>>> import numpy as np
>>> from numpy import linalg as LA
>>> np.set_printoptions(precision=2, suppress=True, linewidth=200, legacy="1.25")
>>> m1 = np.load("run8.npy")
>>> m1
array([[ 3,  3,  3,  3,  3,  3],
       [ 3,  6,  6,  6,  6,  6],
       [ 3,  6,  9,  9,  9,  9],
       [ 3,  6,  9, 12, 12, 12],
       [ 3,  6,  9, 12, 15, 15],
       [ 3,  6,  9, 12, 15, 18]])
>>> # equal to its transpose
>>> x = np.array([0, -1, -3, 1, -3, 2])
>>> a = np.maximum(m1 @ x, 0)
>>> print(np.maximum(m1 @ x, 0) - np.maximum(-m1 @ x, 0))
[-12 -24 -33 -33 -36 -30]
>>> np.tanh(m1 @ x)
array([-1., -1., -1., -1., -1., -1.])
>>> m1.T @ a
array([0, 0, 0, 0, 0, 0])
>>> rng = np.random.default_rng(17084)
>>> lab = rng.permutation(6)
>>> lab
array([3, 2, 0, 5, 4, 1])
>>> Y = m1[lab][:, lab]
>>> round(LA.det(Y), 2), np.round(LA.det(m1[lab]), 2)
(729.0, 729.0)
>>> lab = rng.permutation(6)
>>> Y = m1[:, lab] * rng.choice([-1, 1], 6)
>>> print(Y)
[[ -3   3   3   3  -3   3]
 [ -6   6   6   6  -3   6]
 [ -9   9   6   9  -3   9]
 [-12  12   6   9  -3  12]
 [-12  15   6   9  -3  15]
 [-12  18   6   9  -3  15]]
>>> left, _, VT = LA.svd(m1.T @ Y)
>>> np.round(LA.lstsq(m1, Y)[0], 2) + 0
array([[ 0.,  0.,  0.,  0., -1.,  0.],
       [ 0.,  0.,  1.,  0.,  0.,  0.],
       [ 0.,  0.,  0.,  1.,  0.,  0.],
       [-1.,  0.,  0.,  0.,  0.,  0.],
       [ 0.,  0.,  0.,  0.,  0.,  1.],
       [ 0.,  1.,  0.,  0.,  0.,  0.]])
>>> np.round(left @ VT, 2) + 0
array([[ 0.,  0.,  0.,  0., -1.,  0.],
       [ 0.,  0.,  1.,  0.,  0.,  0.],
       [ 0.,  0.,  0.,  1.,  0.,  0.],
       [-1.,  0.,  0.,  0.,  0.,  0.],
       [ 0.,  0.,  0.,  0.,  0.,  1.],
       [ 0.,  1.,  0.,  0.,  0.,  0.]])
>>> W0 = np.diag(np.array([-5, 3, -2, -5, -5])) + -3 * np.eye(5, k=1) + -3 * np.eye(5, k=-1)
>>> W0
array([[-5., -3.,  0.,  0.,  0.],
       [-3.,  3., -3.,  0.,  0.],
       [ 0., -3., -2., -3.,  0.],
       [ 0.,  0., -3., -5., -3.],
       [ 0.,  0.,  0., -3., -5.]])
>>> # symmetric, so the eigenvalues are real
>>> left, sv, VT = LA.svd(W0)
>>> print(sv)
[8.86 6.19 5.29 3.89 0.36]
>>> np.argmax(sv[:-1] / (sv[1:] + 1e-6)) + 1
4
>>> Y = left[:, :4] @ np.diag(sv[:4]) @ VT[:4]
>>> LA.matrix_rank(W0, rtol=0.05)
4
>>> print(round(np.abs(W0 - Y).max(), 2))
0.14
>>> LA.matrix_rank(Y)
4
>>> Y = np.array([[2, 0], [1, 1], [1, 2], [1, 2], [1, 1]])
>>> np.einsum("ij->j", W0)
array([ -8.,  -3.,  -8., -11.,  -8.])
>>> print(np.einsum("ij,ij->i", W0, W0))
[34. 27. 22. 43. 34.]
>>> Y @ W0
Traceback (most recent call last):
  File "<python-input-35>", line 1, in <module>
    Y @ W0
    ~~^~~~
ValueError: matmul: Input operand 1 has a mismatch in its core dimension 0, with gufunc signature (n?,k),(k,m?)->(n?,m?) (size 5 is different from 2)
>>> print(np.einsum("ik,kj->ij", W0, Y))
[[-13.  -3.]
 [ -6.  -3.]
 [ -8. -13.]
 [-11. -19.]
 [ -8. -11.]]
>>> np.einsum("ik,kj->ji", W0, Y)
array([[-13.,  -6.,  -8., -11.,  -8.],
       [ -3.,  -3., -13., -19., -11.]])
